$ ipython --no-banner

In [1]: import numpy as np

In [2]: np.set_printoptions(precision=4, suppress=True, linewidth=200)

In [3]: def rd(a):
   ...:     return np.round(a, 4) + 0
   ...: 

In [4]: mat = np.loadtxt("test2.csv", delimiter=",")

In [5]: print(rd(mat))
[[ 0.6403  2.1199  4.4829]
 [ 2.673   2.9125  3.0615]
 [ 3.4144  0.8936 -3.5417]
 [-3.5575 -1.0602  3.3496]
 [-3.4206 -0.9006  3.5339]
 [ 0.0211  1.7853  4.6703]
 [ 2.0545 -0.3771 -4.5428]
 [ 3.2842  0.7502 -3.6948]
 [-0.4921 -2.0433 -4.5368]
 [ 3.7232  2.9966  1.469 ]
 [ 3.9809  1.6451 -2.5389]
 [-3.8507 -1.4442  2.8437]]

In [6]: U, sv, VT = np.linalg.svd(mat)

In [7]: V = VT[:(sv > 1e-8).sum()]

In [8]: rng = np.random.default_rng(486269)

In [9]: x = mat[4] + 2 * mat[2] + rng.integers(2) * np.eye(3)[0]

In [10]: print(rd(x))
[ 3.4082  0.8866 -3.5495]

In [11]: print(np.allclose(V.T @ V @ x, x))
True

In [12]: Ac = mat - mat.mean(axis=0)

In [13]: V = np.linalg.svd(Ac)[2][:2]

In [14]: out = Ac - Ac @ V.T @ V

In [15]: print(rd(np.cov(Ac @ V.T, rowvar=False)))
[[17.9408  0.    ]
 [ 0.      8.2298]]

In [16]: print(rd(np.diag(V.T @ V)))
[0.7271 0.3643 0.9085]

In [17]: print(rd((Ac @ V.T).std(axis=0)))
[4.0553 2.7466]

In [18]: print(rd(np.linalg.norm(out) / np.linalg.norm(Ac)))
0.0

In [19]: print(np.linalg.norm(out, axis=1).round(6).argmax())
0

In [20]: print(np.linalg.cond(mat) > 100)
True

In [21]: print(np.linalg.matrix_rank(mat, rtol=0.1))
2

In [22]: U, sv, VT = np.linalg.svd(mat)

In [23]: print(rd(sv))
[14.0518 10.1265  0.    ]

In [24]: out = U[:, :2] @ np.diag(sv[:2]) @ VT[:2]

In [25]: print(rd(out))
[[ 0.6403  2.1199  4.4829]
 [ 2.673   2.9125  3.0615]
 [ 3.4144  0.8936 -3.5417]
 [-3.5575 -1.0602  3.3496]
 [-3.4206 -0.9006  3.5339]
 [ 0.0211  1.7853  4.6703]
 [ 2.0545 -0.3771 -4.5428]
 [ 3.2842  0.7502 -3.6948]
 [-0.4921 -2.0433 -4.5368]
 [ 3.7232  2.9966  1.469 ]
 [ 3.9809  1.6451 -2.5389]
 [-3.8507 -1.4442  2.8437]]

In [26]: print(rd(np.linalg.norm(mat - out) / np.linalg.norm(mat)))
0.0

In [27]: print(rd(np.linalg.norm(mat - out, 2)), rd(sv[2]))
0.0 0.0

In [28]: basis = out[[1, 4]].astype(float)

In [29]: for _ in range(4):
    ...:     labels = np.linalg.norm(out[:, None] - basis, axis=-1).argmin(axis=1)
    ...:     basis = np.array([out[labels == j].mean(axis=0) for j in range(2)])
    ...: 

In [30]: print(labels)
[0 0 0 1 1 0 0 0 1 0 0 1]

In [31]: print(np.bincount(labels))
[8 4]

In [32]: print(rd(basis))
[[ 2.4739  1.5908 -0.0793]
 [-2.8302 -1.3621  1.2976]]

In [33]: arr = np.load("a.npy")

In [34]: print(arr)
[[1 0 2 0]
 [0 1 0 2]
 [2 0 1 0]
 [0 2 0 1]]

In [35]: # 2 blocks once reordered

In [36]: vals, V = np.linalg.eigh(arr)

In [37]: x = np.array([-1, 2, 0, 1])

In [38]: print(rd(np.linalg.eigvalsh(arr[1:, 1:])))
[-1.  1.  3.]

In [39]: print(rd(V * np.abs(vals) @ V.T))
[[2. 0. 1. 0.]
 [0. 2. 0. 1.]
 [1. 0. 2. 0.]
 [0. 1. 0. 2.]]

In [40]: print(np.abs(arr).sum(axis=1).max(), np.abs(vals).max())
3 3.0

In [41]: print(rd(x @ arr @ x / (x @ x)), vals[0], vals[-1])
2.3333 -1.0 3.0

In [42]: labels = rng.permutation(4)

In [43]: out = arr[:, labels] * rng.choice([-1, 1], 4)

In [44]: print(out)
[[-1  0  0  2]
 [ 0  2 -1  0]
 [-2  0  0  1]
 [ 0  1 -2  0]]

In [45]: U, _, VT = np.linalg.svd(arr.T @ out)

In [46]: print(rd(U @ VT))
[[-1.  0.  0.  0.]
 [ 0.  0. -1.  0.]
 [ 0.  0.  0.  1.]
 [ 0.  1.  0.  0.]]

In [47]: print(rd(np.linalg.lstsq(arr, out)[0]))
[[-1.  0.  0.  0.]
 [ 0.  0. -1.  0.]
 [ 0.  0.  0.  1.]
 [ 0.  1.  0.  0.]]

In [48]: out = np.linalg.inv(arr)

In [49]: print(rd(np.linalg.det(arr) * out))
[[-3.  0.  6.  0.]
 [ 0. -3.  0.  6.]
 [ 6.  0. -3.  0.]
 [ 0.  6.  0. -3.]]

In [50]: print(rd(np.linalg.slogdet(arr)[0]))
1.0

In [51]: print(arr @ out)
[[1. 0. 0. 0.]
 [0. 1. 0. 0.]
 [0. 0. 1. 0.]
 [0. 0. 0. 1.]]
